% python3 -q
>>> import numpy as np
>>> from numpy import linalg as LA
>>> np.set_printoptions(suppress=True, linewidth=120)
>>> rnd = lambda a: np.round(a, 3) + 0
>>> feats = np.array([[1, 1, 4, 2], [5, -3, 3, -1], [5, 1, -5, -4], [-4, -2, -2, -3]])
>>> feats
array([[ 1,  1,  4,  2],
       [ 5, -3,  3, -1],
       [ 5,  1, -5, -4],
       [-4, -2, -2, -3]])
>>> vec = np.array([2, 0, 2, 0])
>>> a = np.maximum(feats @ vec, 0)
>>> rnd(np.tanh(feats @ vec))
array([ 1.,  1.,  0., -1.])
>>> a
array([10, 16,  0,  0])
>>> np.maximum(feats @ vec, 0) - np.maximum(-feats @ vec, 0)
array([ 10,  16,   0, -12])
>>> rng = np.random.default_rng(9509)
>>> labels = rng.permutation(4)
>>> labels
array([3, 1, 2, 0])
>>> B = feats[labels][:, labels]
>>> np.trace(B)
np.int64(-10)
>>> rnd(LA.det(B)), rnd(LA.det(feats[labels]))
(np.float64(-366.0), np.float64(366.0))
>>> np.allclose(B, feats)
False
>>> rnd(np.sort(np.abs(LA.eigvals(B))))
array([2.189, 4.534, 5.065, 7.279])
>>> B
array([[-3, -2, -2, -4],
       [-1, -3,  3,  5],
       [-4,  1, -5,  5],
       [ 2,  1,  4,  1]])
>>> G = feats.T @ feats
>>> (feats @ feats.T).shape
(4, 4)
>>> np.allclose(G, G.T)
True
>>> np.trace(G), (feats ** 2).sum()
(np.int64(166), np.int64(166))
>>> rnd(LA.svd(feats, compute_uv=False) ** 2)
array([77.551, 66.586, 20.604,  1.259])
>>> vec = np.array([7, -4, 7, 7])
>>> target = feats @ vec
>>> c, lr = np.zeros(4), 1 / LA.norm(feats, 2) ** 2
>>> for i in range(250):
...     c -= lr * feats.T @ (feats @ c - target)
...     if i % 50 == 0: print(i, round(LA.norm(feats @ c - target), 3))
... 
0 13.636
50 2.207
100 0.974
150 0.429
200 0.189
>>> rnd(c)
array([ 6.991, -3.959,  7.036,  6.948])
>>> rnd(LA.cond(feats))
np.float64(7.848)
>>> T = np.stack([feats, -3 * feats, feats[::-1]])
>>> LA.matrix_rank(T)
array([4, 4, 4])
>>> (T @ feats.T).shape
(3, 4, 4)
>>> np.einsum("bij,cij->bc", T, T)
array([[ 166, -498,  -18],
       [-498, 1494,   54],
       [ -18,   54,  166]])
>>> mat = np.load("test14.npy")
>>> mat
array([[-12,   1,   4,   0,   1],
       [-21,   2,   7,   1,   0],
       [-21,   7,   7,   7,   0],
       [-27,   5,   9,   4,   1],
       [  0,   9,   0,   2,   1],
       [-12,   8,   4,   3,   2],
       [ -9,   4,   3,   6,   3]])
>>> B = mat / LA.norm(mat, axis=1, keepdims=True)
>>> G = B @ B.T
>>> np.argwhere(np.triu(np.abs(G) > 0.95, 1))
array([[0, 1],
       [0, 3],
       [1, 3],
       [2, 3],
       [2, 5]])
>>> rnd(LA.norm(B, axis=1))
array([1., 1., 1., 1., 1., 1., 1.])
>>> rnd(G[1])
array([0.996, 1.   , 0.947, 0.992, 0.097, 0.873, 0.819])
>>> u, v = feats[2], feats[0]
>>> u @ u
np.int64(67)
>>> p = (u @ v) / (u @ u) * u
>>> rnd((v - p) @ u)
np.float64(0.0)
>>> B = mat / np.sqrt((mat ** 2).mean(axis=1, keepdims=True))
>>> rnd(LA.norm(B, axis=1))
array([2.236, 2.236, 2.236, 2.236, 2.236, 2.236, 2.236])
>>> rnd(B[3])
array([-2.068,  0.383,  0.689,  0.306,  0.077])
>>> LA.matrix_rank(mat, rtol=0.1)
np.int64(2)
>>> [round(float(x), 3) for x in LA.svd(mat, compute_uv=False)[:3]]
[48.936, 12.064, 4.865]
>>> LA.cond(mat) > 100
np.True_
>>> B = np.array([[3, 3, -1], [3, -3, -1], [2, 3, -3], [-3, 0, -2], [1, -1, 0]])
>>> np.einsum("ik,kj->ij", mat, B)
array([[-24, -28,  -1],
       [-46, -48,  -4],
       [-49, -63, -21],
       [-59, -70, -13],
       [ 22, -28, -13],
       [-11, -50, -14],
       [-24, -33, -16]])
>>> mat @ B
array([[-24, -28,  -1],
       [-46, -48,  -4],
       [-49, -63, -21],
       [-59, -70, -13],
       [ 22, -28, -13],
       [-11, -50, -14],
       [-24, -33, -16]])
>>> B.T @ mat.T
array([[-24, -46, -49, -59,  22, -11, -24],
       [-28, -48, -63, -70, -28, -50, -33],
       [ -1,  -4, -21, -13, -13, -14, -16]])
>>> np.einsum("ij,ij->i", mat, mat)
array([162, 495, 588, 852,  86, 237, 151])
>>> np.einsum("ik,kj->ji", mat, B)
array([[-24, -46, -49, -59,  22, -11, -24],
       [-28, -48, -63, -70, -28, -50, -33],
       [ -1,  -4, -21, -13, -13, -14, -16]])
>>> LA.matrix_rank(mat @ B)
np.int64(3)
>>> np.einsum("ij->j", mat)
array([-102,   36,   34,   23,    8])
>>> data = np.array([[3, 0, 0, 2], [0, 2, 1, 0], [1, 1, 8, -2], [-2, 3, 1, 15]])
>>> evals, vecs = LA.eig(data)
>>> rnd(evals)
array([14.279,  8.571,  3.406,  1.744])
>>> rnd(np.sort(LA.eigvals(data @ data)))
array([  3.043,  11.598,  73.457, 203.903])
>>> rnd(np.sort(LA.eigvals(LA.inv(data))))
array([0.07 , 0.117, 0.294, 0.573])
>>> B = np.array([[1, 5], [3, 4]])
>>> cent = np.kron(B, data)
>>> cent
array([[  3,   0,   0,   2,  15,   0,   0,  10],
       [  0,   2,   1,   0,   0,  10,   5,   0],
       [  1,   1,   8,  -2,   5,   5,  40, -10],
       [ -2,   3,   1,  15, -10,  15,   5,  75],
       [  9,   0,   0,   6,  12,   0,   0,   8],
       [  0,   6,   3,   0,   0,   8,   4,   0],
       [  3,   3,  24,  -6,   4,   4,  32,  -8],
       [ -6,   9,   3,  45,  -8,  12,   4,  60]])
>>> cent.shape
(8, 8)
>>> LA.matrix_rank(cent)
np.int64(8)
>>> K = np.load("block16.npy")
>>> K
array([[ 0,  0,  0, -2],
       [ 0,  0,  2,  0],
       [ 0, -2,  0,  0],
       [ 2,  0,  0,  0]])
>>> LA.matrix_power(K, 4)
array([[16,  0,  0,  0],
       [ 0, 16,  0,  0],
       [ 0,  0, 16,  0],
       [ 0,  0,  0, 16]])
>>> assert K == K.T
Traceback (most recent call last):
  File "<python-input-73>", line 1, in <module>
    assert K == K.T
           ^^^^^^^^
ValueError: The truth value of an array with more than one element is ambiguous. Use a.any() or a.all()
>>> (K - K.T) / 2
array([[ 0.,  0.,  0., -2.],
       [ 0.,  0.,  2.,  0.],
       [ 0., -2.,  0.,  0.],
       [ 2.,  0.,  0.,  0.]])
>>> rnd(LA.det(K))
np.float64(16.0)
>>> rnd(np.sort(np.abs(LA.eigvals(K))))
array([2., 2., 2., 2.])
>>> np.trace(K)
np.int64(0)
>>> (K + K.T) / 2
array([[0., 0., 0., 0.],
       [0., 0., 0., 0.],
       [0., 0., 0., 0.],
       [0., 0., 0., 0.]])
>>> (K != 0).astype(int)
array([[0, 0, 0, 1],
       [0, 0, 1, 0],
       [0, 1, 0, 0],
       [1, 0, 0, 0]])
>>> K @ K
array([[-4,  0,  0,  0],
       [ 0, -4,  0,  0],
       [ 0,  0, -4,  0],
       [ 0,  0,  0, -4]])
>>> np.flatnonzero(LA.matrix_power((K != 0) + (K.T != 0) + np.eye(4), 4)[0])
array([0, 3])
>>> rnd(LA.det(K))
np.float64(16.0)
>>> arr = np.array([[18, 3, -14], [3, 23, 2], [-14, 2, 35]])
>>> # symmetric
>>> L = LA.cholesky(arr)
>>> rnd(L)
array([[ 4.243,  0.   ,  0.   ],
       [ 0.707,  4.743,  0.   ],
       [-3.3  ,  0.914,  4.825]])
>>> rnd(arr / np.sqrt(np.outer(np.diag(arr), np.diag(arr))))
array([[ 1.   ,  0.147, -0.558],
       [ 0.147,  1.   ,  0.07 ],
       [-0.558,  0.07 ,  1.   ]])
>>> rnd(np.diag(L) ** 2)
array([18.   , 22.5  , 23.277])
>>> rnd(np.prod(np.diag(L)) ** 2), rnd(LA.det(arr))
(np.float64(9427.0), np.float64(9427.0))
>>> E = np.array([[8.0, 6.0, -6.0, -6.0, 3.0, -6.0, -9.0],
...     [6.0, 3.0, -4.0, -4.0, 2.0, -4.0, -6.0],
...     [-6.0, -4.0, 3.0, 4.0, -2.0, 4.0, 6.0],
...     [-6.0, -4.0, 4.0, 3.0, -2.0, 4.0, 6.0],
...     [3.0, 2.0, -2.0, -2.0, 0.0, -2.0, -3.0],
...     [-6.0, -4.0, 4.0, 4.0, -2.0, 3.0, 6.0],
...     [-9.0, -6.0, 6.0, 6.0, -3.0, 6.0, 8.0]])
>>> # symmetric, so the eigenvalues are real
>>> np.count_nonzero(E)
np.int64(48)
>>> LA.matrix_rank(E)
np.int64(7)
>>> np.diff(E, axis=0)
array([[ -2.,  -3.,   2.,   2.,  -1.,   2.,   3.],
       [-12.,  -7.,   7.,   8.,  -4.,   8.,  12.],
       [  0.,   0.,   1.,  -1.,   0.,   0.,   0.],
       [  9.,   6.,  -6.,  -5.,   2.,  -6.,  -9.],
       [ -9.,  -6.,   6.,   6.,  -2.,   5.,   9.],
       [ -3.,  -2.,   2.,   2.,  -1.,   3.,   2.]])
>>> E[7]
Traceback (most recent call last):
  File "<python-input-95>", line 1, in <module>
    E[7]
    ~^^^
IndexError: index 7 is out of bounds for axis 0 with size 7
>>> E - E[0]
array([[  0.,   0.,   0.,   0.,   0.,   0.,   0.],
       [ -2.,  -3.,   2.,   2.,  -1.,   2.,   3.],
       [-14., -10.,   9.,  10.,  -5.,  10.,  15.],
       [-14., -10.,  10.,   9.,  -5.,  10.,  15.],
       [ -5.,  -4.,   4.,   4.,  -3.,   4.,   6.],
       [-14., -10.,  10.,  10.,  -5.,   9.,  15.],
       [-17., -12.,  12.,  12.,  -6.,  12.,  17.]])
>>> np.unravel_index(np.abs(E).argmax(), E.shape)
(np.int64(0), np.int64(6))
>>> E.sum(axis=1)
array([-10.,  -7.,   5.,   5.,  -4.,   5.,   8.])
>>> q, vecs = LA.qr(E[:, :2])[0], LA.qr(E[:, 2:])[0]
>>> sv = LA.svd(q.T @ vecs, compute_uv=False)
>>> rnd(np.degrees(np.arccos(sv.clip(0, 1))))
array([ 3.486, 90.   ])
>>> rnd(LA.norm(q @ q.T - vecs @ vecs.T, 2))
np.float64(1.0)
>>> evals, vecs = LA.eigh(E)
>>> vec = np.array([0, -1, -2, -1, -2, -2, 2])
>>> vec @ E @ vec / (vec @ vec), rnd(evals[0]), evals[-1]
(np.float64(-1.0), np.float64(-1.0), np.float64(34.0))
>>> np.abs(E).sum(axis=1).max(), np.abs(evals).max()
(np.float64(44.0), np.float64(34.0))
>>> rnd(LA.eigvalsh(E[1:, 1:]))
array([-1., -1., -1., -1., -1., 25.])
>>> vec @ E @ vec
np.float64(-18.0)
>>> rnd(vecs * np.maximum(evals, 0) @ vecs.T)
array([[ 8.743,  5.829, -5.829, -5.829,  2.914, -5.829, -8.743],
       [ 5.829,  3.886, -3.886, -3.886,  1.943, -3.886, -5.829],
       [-5.829, -3.886,  3.886,  3.886, -1.943,  3.886,  5.829],
       [-5.829, -3.886,  3.886,  3.886, -1.943,  3.886,  5.829],
       [ 2.914,  1.943, -1.943, -1.943,  0.971, -1.943, -2.914],
       [-5.829, -3.886,  3.886,  3.886, -1.943,  3.886,  5.829],
       [-8.743, -5.829,  5.829,  5.829, -2.914,  5.829,  8.743]])
>>> W0 = np.load("sample8.npy")
>>> rnd(W0)
array([[-0.986,  0.111,  0.121],
       [-0.116, -0.993, -0.035],
       [ 0.116, -0.048,  0.992]])
>>> T = np.stack([W0, 3 * W0, W0[::-1]])
>>> rnd(T.sum(axis=0))
array([[-3.83 ,  0.396,  1.475],
       [-0.58 , -4.963, -0.173],
       [-0.522, -0.081,  4.089]])
>>> LA.matrix_rank(T)
array([3, 3, 3])
>>> rnd(LA.det(T))
array([ 1., 27., -1.])
>>> rnd(LA.norm(T, axis=(1, 2)))
array([1.732, 5.196, 1.732])
>>> rnd(np.einsum("bij,cij->bc", T, T))
array([[ 3.,  9.,  1.],
       [ 9., 27.,  3.],
       [ 1.,  3.,  3.]])
>>> (T @ W0.T).shape
(3, 3, 3)
>>> T.shape
(3, 3, 3)
